In [1]: import numpy as np

In [2]: import numpy.linalg as la

In [3]: np.set_printoptions(precision=1, suppress=True, linewidth=100, legacy="1.25")

In [4]: m1 = np.load("m.npy")

In [5]: m1
Out[5]: 
array([[ -3.3,  -1.1, -10. , -10.9,   1.9,   5.9,  -5.7,   5.5,   6.3,   2.6,  -1.2,   4.3],
       [ -2.2,   3.9,  -8.4,   5.6,  -1.1,   6.5,  -5.4,  -9.1,   5.6,  -5. ,  -2.3,  -8. ],
       [ 12.2,   1.2,  -1.7,  -7.5,   7. ,   0.4,   2. ,  -5.7,  -2.1,   7.6,  -2. ,   6.3],
       [  5.7,  -8.1,  -2.7,  -0.4,   1.1,  -3.1,   4. ,  -2.5,  10.3,   7.3, -10. ,   1.5],
       [  9.3,  -1.6,  -3.1,   7.5,  -1.5,  -4.9,   4.3,  -2.5,  -1.2,  -2. ,  -8.8,  10.5],
       [  1.6,  -7.4,  -8.6,   3.1,  -8. ,   0.7,  -6.9,  -0.2,  -4.3, -10.7,  -1.3,   3.4],
       [ -8.2,  -4. ,  -1.7,  -6. ,  10.1,   2.6,   2.3,   2. ,  -1.3,  11. ,  -5.7,   1.8],
       [ -8.7,   9.4, -10.2,   0.7,   3.1,   6.6,   1.2,  -6.4,   3.2,  -0.1,   4.4,  -2.6],
       [  0.1,   0. ,   6.8,  -2.7,   4.6,   4. ,  -3.6,  -6.4,  -4.3, -13.7,  -6.4,  -2.9],
       [  9.4,   1.1,  -2. ,  -7.4,  -4. ,  -4.2,   1.5,  -5.4,   2.8,  -4.6,   9.5,   8.3],
       [  3.7,  -2.5,   0.8,  -9.5,  -8.7,   2.6,  -3.8,  -7.7,  -4.9,   8.6,  -4.2,  -4.4],
       [  5.5,   6.3,   4.3,  -0.8,   2.1,   4.9,  11.4,  -0.7,  -7.5,  -0.2,  -9.3,   2.9],
       [  0.1,   0.2,  -5.5, -11.7,   3.5,  -0.8,   2.9,  -3.4,   0.3,  -9.9,   2.2,  -9.9],
       [ -0.9,   4.4,   8.4,  10. ,   6. , -10.1,   1.7,  -5.6,   1.3,  -2. ,   2.4,  -5.1],
       [  2.7,   7.4,   8.7,  -1. ,  -0.9,  11. ,  -0.1,  -7.4,   0.6,  -7.2,   4.8,   2.7],
       [  3.2,  -3. ,   2.9,   0.1,   3.7,   1.4,  -3. ,  13.3,   1.6,   4.1,  11.3,   4.9],
       [  0. ,  -1.2,  -0.2,   2.8,  11.1,  -1.3,  -5.8, -11.2,  -7. ,   2.6,   6.7,  -2.6],
       [ -3.5,  -4.2,  -2.5,  -2.7,   1. ,  -7.7,  -4.4,   1.9,  -2.9,  13.5,   2.6,  -8.8],
       [ -6.8,  -3.9,  -6.1,  -6.9,   3.4,  -1.2,  -3.9,   4. ,   3.5, -11.7,   7.5,  -1.9],
       [  0.5,  -1.2,  11.1,   2.5,   2.8,  -8.2,   2.7,   4.2,   8.4,   5. ,  -7.1,  -4.7],
       [ -3.3,   2. ,   1.4,   2.7,  -6.2,  -4.2,  -0.6,   3.9,   9.4,  -8.9,  -2.4,  11.4],
       [ -0.3,   0.3,   8.7,  -3.1, -11.7,  -5.5,  -1. ,  -4.2,  -5.9,   7.2,  -4.3,  -4.9],
       [ -2.6,  -0.8,  -6.5, -10. ,   8.8,   6.7,  -7.2,   3. ,  -2.6,  -2.2,   3.7,   6.5],
       [  3.1,  -2.8,  11.3, -10. ,  -8.4,   0.4,  -4.2,  -1.9,   3.1,  -3.4,  -0.9,   6.5],
       [ -7.3,   4.3,  -0.4,   0.3, -15.4,   1.1,   3.4,  -1.2,   7.9,  -0.6,   2.8,   2.2],
       [ -0.1,   1.5,  -2.8,  -1.5, -10.4,   9.5,   7.2, -11.3,   1.2,   2.1,  -0.5,   1.7],
       [  2. ,  -7.1,  -2.2,   3.6,   2. ,  -8. ,   2.6, -12.8,  -6.8,   0.5,   2.2,  -6.1],
       [ -6.4,   3.9,  -7.2,   5.2,   1.3, -10.9,  -2.6,   4.2,   1.4, -10.1,   3.3,  -2.6],
       [  1.5,   5.1,   5.9,   9.7,  -9.3,  -3.9,   1.7,   4.3,  -5. ,   1.3,  -8.9,   3.7],
       [ 10.3,  -8.3,   0. ,  -0.8,  -3.3, -11.6,   0.1,   1.5,  -4.7,  -6.9,   2.1,   1.6],
       [  1.2,  -4.3,  -1.5,  -1.4,  -0.5,  -3. ,  -2. , -14.1,  -2.4,   1.4,   5.4,  11.2]])

In [6]: Z = m1[[19, 8]].astype(float)

In [7]: for _ in range(4):
   ...:     idx = la.norm(m1[:, None] - Z, axis=-1).argmin(axis=1)
   ...:     Z = np.array([m1[idx == j].mean(axis=0) for j in range(2)])
   ...: 

In [8]: idx
Out[8]: array([1, 1, 1, 0, 0, 1, 0, 1, 1, 1, 1, 0, 1, 0, 1, 0, 1, 0, 1, 0, 0, 0, 1, 1, 0, 1, 1, 1, 0, 1, 1])

In [9]: np.abs(Z[1] - Z[0]).argmax()
Out[9]: 9

In [10]: print(Z.round(1) + 0)
[[ 0.2  0.   2.7  1.6 -1.4 -3.1  1.9  1.1  1.3  3.  -3.1  1.3]
 [ 0.9 -0.6 -2.4 -3.2  0.1  0.7 -1.8 -4.5 -0.6 -3.2  1.7  0.6]]

In [11]: Xc = m1 - m1.mean(axis=0)

In [12]: V = la.svd(Xc)[2][:11]

In [13]: Y = Xc - Xc @ V.T @ V

In [14]: print(la.norm(Y, axis=1).round(6).argmax())
25

In [15]: np.round(np.cov(Xc @ V.T, rowvar=False), 1) + 0
Out[15]: 
array([[69.8,  0. ,  0. ,  0. ,  0. ,  0. ,  0. ,  0. ,  0. ,  0. ,  0. ],
       [ 0. , 56.7,  0. ,  0. ,  0. ,  0. ,  0. ,  0. ,  0. ,  0. ,  0. ],
       [ 0. ,  0. , 50.6,  0. ,  0. ,  0. ,  0. ,  0. ,  0. ,  0. ,  0. ],
       [ 0. ,  0. ,  0. , 48.4,  0. ,  0. ,  0. ,  0. ,  0. ,  0. ,  0. ],
       [ 0. ,  0. ,  0. ,  0. , 42.2,  0. ,  0. ,  0. ,  0. ,  0. ,  0. ],
       [ 0. ,  0. ,  0. ,  0. ,  0. , 33.1,  0. ,  0. ,  0. ,  0. ,  0. ],
       [ 0. ,  0. ,  0. ,  0. ,  0. ,  0. , 29.2,  0. ,  0. ,  0. ,  0. ],
       [ 0. ,  0. ,  0. ,  0. ,  0. ,  0. ,  0. , 24.4,  0. ,  0. ,  0. ],
       [ 0. ,  0. ,  0. ,  0. ,  0. ,  0. ,  0. ,  0. , 18.7,  0. ,  0. ],
       [ 0. ,  0. ,  0. ,  0. ,  0. ,  0. ,  0. ,  0. ,  0. , 13.9,  0. ],
       [ 0. ,  0. ,  0. ,  0. ,  0. ,  0. ,  0. ,  0. ,  0. ,  0. ,  9.5]])

In [16]: round(la.norm(Y) / la.norm(Xc), 1)
Out[16]: 0.1

In [17]: dist = la.norm(m1[:, None] - m1[None], axis=-1)

In [18]: la.matrix_rank(dist ** 2)
Out[18]: 14

In [19]: dist[22].round(6).argsort(kind="stable")[:4]
Out[19]: array([22,  0, 18,  6])

In [20]: dist[:5, :5]
Out[20]: 
array([[ 0. , 27.1, 25.8, 25.6, 31.8],
       [27.1,  0. , 32. , 28.8, 30. ],
       [25.8, 32. ,  0. , 22. , 22.7],
       [25.6, 28.8, 22. ,  0. , 20.7],
       [31.8, 30. , 22.7, 20.7,  0. ]])

In [21]: (dist + 1e9 * np.eye(31)).round(6).argmin(axis=1)
Out[21]: 
array([22,  7,  9, 19, 28, 29,  0,  1, 14, 30, 21,  4, 18, 19,  8, 22, 26,  6, 12, 13, 24, 10,  0,
        9, 25, 24, 16, 18,  4,  9,  9])

In [22]: dist.shape
Out[22]: (31, 31)

In [23]: Xc = (m1 - m1.mean(axis=0)) / m1.std(axis=0)

In [24]: Xc.std(axis=0)
Out[24]: array([1., 1., 1., 1., 1., 1., 1., 1., 1., 1., 1., 1.])

In [25]: coef = la.lstsq(np.delete(Xc, 4, axis=1), Xc[:, 4])[0]

In [26]: np.round(1 - np.var(Xc[:, 4] - np.delete(Xc, 4, axis=1) @ coef), 1)
Out[26]: 0.1

In [27]: print(np.abs(coef).argmax())
10

In [28]: print(coef.round(1) + 0)
[ 0.   0.  -0.2  0.   0.1  0.   0.1 -0.1  0.1  0.2 -0.2]

In [29]: Y = np.array([[-9, 2, 1, -9], [-3, 4, 6, 5], [-5, -2, -7, -6], [-1, -6, 4, -1]])

In [30]: M = Y - Y.T

In [31]: M
Out[31]: 
array([[  0,   5,   6,  -8],
       [ -5,   0,   8,  11],
       [ -6,  -8,   0, -10],
       [  8, -11,  10,   0]])

In [32]: x0 = np.array([2, 0, 1, -1])

In [33]: la.svd(M, compute_uv=False)
Out[33]: array([17.4, 17.4, 10.3, 10.3])

In [34]: x0 @ M @ x0
Out[34]: 0

In [35]: print(np.round(la.eigvals(M).real, 1) + 0)
[0. 0. 0. 0.]

In [36]: O = la.solve(np.eye(4) - M, np.eye(4) + M)

In [37]: round(la.det(O), 1)
Out[37]: 1.0

In [38]: Xc = m1 - m1.mean(axis=0)

In [39]: left, sv, VT = la.svd(Xc, full_matrices=False)

In [40]: np.abs(VT[0]).argmax()
Out[40]: 2

In [41]: np.round(sv ** 2 / (sv ** 2).sum(), 1) + 0
Out[41]: array([0.2, 0.1, 0.1, 0.1, 0.1, 0.1, 0.1, 0.1, 0. , 0. , 0. , 0. ])

In [42]: print(la.matrix_rank(Xc))
12

In [43]: np.searchsorted(np.cumsum(sv ** 2) / (sv ** 2).sum(), 0.9) + 1
Out[43]: 9

In [44]: def softmax(z):
    ...:     e = np.exp(z - z.max(axis=-1, keepdims=True))
    ...:     return e / e.sum(axis=-1, keepdims=True)
    ...: 

In [45]: np.round(softmax(10 * M[1]), 1) + 0
Out[45]: array([0., 0., 0., 1.])

In [46]: scores = M @ M.T / np.sqrt(4)

In [47]: np.round(softmax(scores)[1] @ M, 1) + 0
Out[47]: array([-5.,  0.,  8., 11.])

In [48]: np.round(softmax(scores), 1) + 0
Out[48]: 
array([[1., 0., 0., 0.],
       [0., 1., 0., 0.],
       [0., 0., 1., 0.],
       [0., 0., 0., 1.]])

In [49]: hat = np.triu(np.array([[-2, -3, -2, 2], [2, -1, 0, -3], [-2, -3, 1, 2], [-2, 2, 2, 3]]), 1) + np.eye(4)

In [50]: Y = hat @ M @ la.inv(hat)

In [51]: print(la.matrix_rank(Y))
4

In [52]: print(np.round(np.poly(Y), 1) + 0)
[    1.     0.   410.     0. 32400.]

In [53]: hat @ M - M @ hat
Out[53]: 
array([[ 43.,  -6.,  -4., -10.],
       [-24.,  18., -40.,  -6.],
       [ 16., -40.,   8., -12.],
       [  0.,  24.,  16., -69.]])

In [54]: round(float(la.det(Y)), 1)
Out[54]: 32400.0

In [55]: np.trace(Y), np.trace(M)
Out[55]: (0.0, 0)

In [56]: rng = np.random.default_rng(8699)

In [57]: idx = rng.integers(0, 2, 9)

In [58]: A = (idx[:, None] == idx) * -2 + np.eye(9)

In [59]: A
Out[59]: 
array([[-1., -2., -2., -2.,  0., -2.,  0.,  0., -2.],
       [-2., -1., -2., -2.,  0., -2.,  0.,  0., -2.],
       [-2., -2., -1., -2.,  0., -2.,  0.,  0., -2.],
       [-2., -2., -2., -1.,  0., -2.,  0.,  0., -2.],
       [ 0.,  0.,  0.,  0., -1.,  0., -2., -2.,  0.],
       [-2., -2., -2., -2.,  0., -1.,  0.,  0., -2.],
       [ 0.,  0.,  0.,  0., -2.,  0., -1., -2.,  0.],
       [ 0.,  0.,  0.,  0., -2.,  0., -2., -1.,  0.],
       [-2., -2., -2., -2.,  0., -2.,  0.,  0., -1.]])

In [60]: # splits into 2 blocks

In [61]: ev, V = la.eigh(A)

In [62]: x0 = np.array([-2, 1, 5, -8, -9, 5, 2, -2, 4])

In [63]: np.round(V * np.abs(ev) @ V.T, 1) + 0
Out[63]: 
array([[2.7, 1.7, 1.7, 1.7, 0. , 1.7, 0. , 0. , 1.7],
       [1.7, 2.7, 1.7, 1.7, 0. , 1.7, 0. , 0. , 1.7],
       [1.7, 1.7, 2.7, 1.7, 0. , 1.7, 0. , 0. , 1.7],
       [1.7, 1.7, 1.7, 2.7, 0. , 1.7, 0. , 0. , 1.7],
       [0. , 0. , 0. , 0. , 2.3, 0. , 1.3, 1.3, 0. ],
       [1.7, 1.7, 1.7, 1.7, 0. , 2.7, 0. , 0. , 1.7],
       [0. , 0. , 0. , 0. , 1.3, 0. , 2.3, 1.3, 0. ],
       [0. , 0. , 0. , 0. , 1.3, 0. , 1.3, 2.3, 0. ],
       [1.7, 1.7, 1.7, 1.7, 0. , 1.7, 0. , 0. , 2.7]])

In [64]: print(np.round(V * np.maximum(ev, 0) @ V.T, 1) + 0)
[[ 0.8 -0.2 -0.2 -0.2  0.  -0.2  0.   0.  -0.2]
 [-0.2  0.8 -0.2 -0.2  0.  -0.2  0.   0.  -0.2]
 [-0.2 -0.2  0.8 -0.2  0.  -0.2  0.   0.  -0.2]
 [-0.2 -0.2 -0.2  0.8  0.  -0.2  0.   0.  -0.2]
 [ 0.   0.   0.   0.   0.7  0.  -0.3 -0.3  0. ]
 [-0.2 -0.2 -0.2 -0.2  0.   0.8  0.   0.  -0.2]
 [ 0.   0.   0.   0.  -0.3  0.   0.7 -0.3  0. ]
 [ 0.   0.   0.   0.  -0.3  0.  -0.3  0.7  0. ]
 [-0.2 -0.2 -0.2 -0.2  0.  -0.2  0.   0.   0.8]]

In [65]: round(float(la.eigvalsh(A).min()), 1)
Out[65]: -11.0

In [66]: [round(float(la.det(A[:i, :i])), 2) + 0 for i in range(1, 10)]
Out[66]: [-1.0, -3.0, -5.0, -7.0, 7.0, 9.0, 27.0, 45.0, 55.0]

In [67]: feats = np.load("layer15.npy")

In [68]: print(feats)
[[ 0  0  0  0  0  0  0  0  0  0  0]
 [ 0 -4  0  0  0  0  0  0  0  0  0]
 [-1  4 -4  0  0  0  0  0  0  0  0]
 [ 1  2 -4 -1  0  0  0  0  0  0  0]
 [-3  5  3 -5  5  0  0  0  0  0  0]
 [-1  3  3  2 -1 -4  0  0  0  0  0]
 [-2 -4  4  3  3 -4 -2  0  0  0  0]
 [ 3 -3 -2  1 -1 -5  1 -5  0  0  0]
 [-4  0  3  3 -5  4 -1  3  1  0  0]
 [ 5  1  4 -1 -2 -1 -4 -5 -3  0  0]
 [-2 -3  0  3  1 -3 -5 -3  1 -5 -3]]

In [69]: print(la.matrix_rank(feats - feats[0, 0] * np.eye(11)))
10

In [70]: Y = la.inv(M)

In [71]: Y.round(1) + 0
Out[71]: 
array([[ 0. , -0.1, -0.1,  0. ],
       [ 0.1,  0. ,  0. ,  0. ],
       [ 0.1,  0. ,  0. ,  0. ],
       [ 0. ,  0. ,  0. ,  0. ]])

In [72]: np.round(la.inv(Y), 1) + 0
Out[72]: 
array([[  0.,   5.,   6.,  -8.],
       [ -5.,   0.,   8.,  11.],
       [ -6.,  -8.,   0., -10.],
       [  8., -11.,  10.,   0.]])

In [73]: np.round(la.det(M) * Y, 1) + 0
Out[73]: 
array([[    0., -1800., -1980.,  1440.],
       [ 1800.,     0., -1440., -1080.],
       [ 1980.,  1440.,     0.,   900.],
       [-1440.,  1080.,  -900.,     0.]])

In [74]: (np.abs(Y) > 1e-9).astype(int)
Out[74]: 
array([[0, 1, 1, 1],
       [1, 0, 1, 1],
       [1, 1, 0, 1],
       [1, 1, 1, 0]])

In [75]: round(float(la.cond(M)), 1)
Out[75]: 1.7

In [76]: np.allclose(Y, M.T)
Out[76]: False

In [77]: np.round(la.norm(feats, 2) / la.norm(feats), 1)
Out[77]: 0.6

In [78]: print(la.matrix_rank(feats, rtol=0.1))
8

In [79]: W0 = np.load("run19.npy")

In [80]: W0
Out[80]: 
array([[1. , 0.2, 0. , 0. , 0. , 0. , 0. , 0. ],
       [0.2, 1. , 0.2, 0. , 0. , 0. , 0. , 0. ],
       [0. , 0.2, 1. , 0.2, 0. , 0. , 0. , 0. ],
       [0. , 0. , 0.2, 1. , 0.2, 0. , 0. , 0. ],
       [0. , 0. , 0. , 0.2, 1. , 0.2, 0. , 0. ],
       [0. , 0. , 0. , 0. , 0.2, 1. , 0.2, 0. ],
       [0. , 0. , 0. , 0. , 0. , 0.2, 1. , 0.2],
       [0. , 0. , 0. , 0. , 0. , 0. , 0.2, 1. ]])

In [81]: idx = rng.permutation(8)

In [82]: Y = W0[:, idx] * rng.choice([-1, 1], 8)

In [83]: Y
Out[83]: 
array([[ 0. , -0. ,  0. ,  0. , -0. , -0.2,  0. , -1. ],
       [ 0. , -0. ,  0. ,  0.2, -0. , -1. ,  0. , -0.2],
       [ 0.2, -0. ,  0. ,  1. , -0. , -0.2,  0. , -0. ],
       [ 1. , -0. ,  0.2,  0.2, -0. , -0. ,  0. , -0. ],
       [ 0.2, -0.2,  1. ,  0. , -0. , -0. ,  0. , -0. ],
       [ 0. , -1. ,  0.2,  0. , -0. , -0. ,  0.2, -0. ],
       [ 0. , -0.2,  0. ,  0. , -0.2, -0. ,  1. , -0. ],
       [ 0. , -0. ,  0. ,  0. , -1. , -0. ,  0.2, -0. ]])

In [84]: left, _, VT = la.svd(W0.T @ Y)

In [85]: idx
Out[85]: array([3, 5, 4, 2, 7, 1, 6, 0])
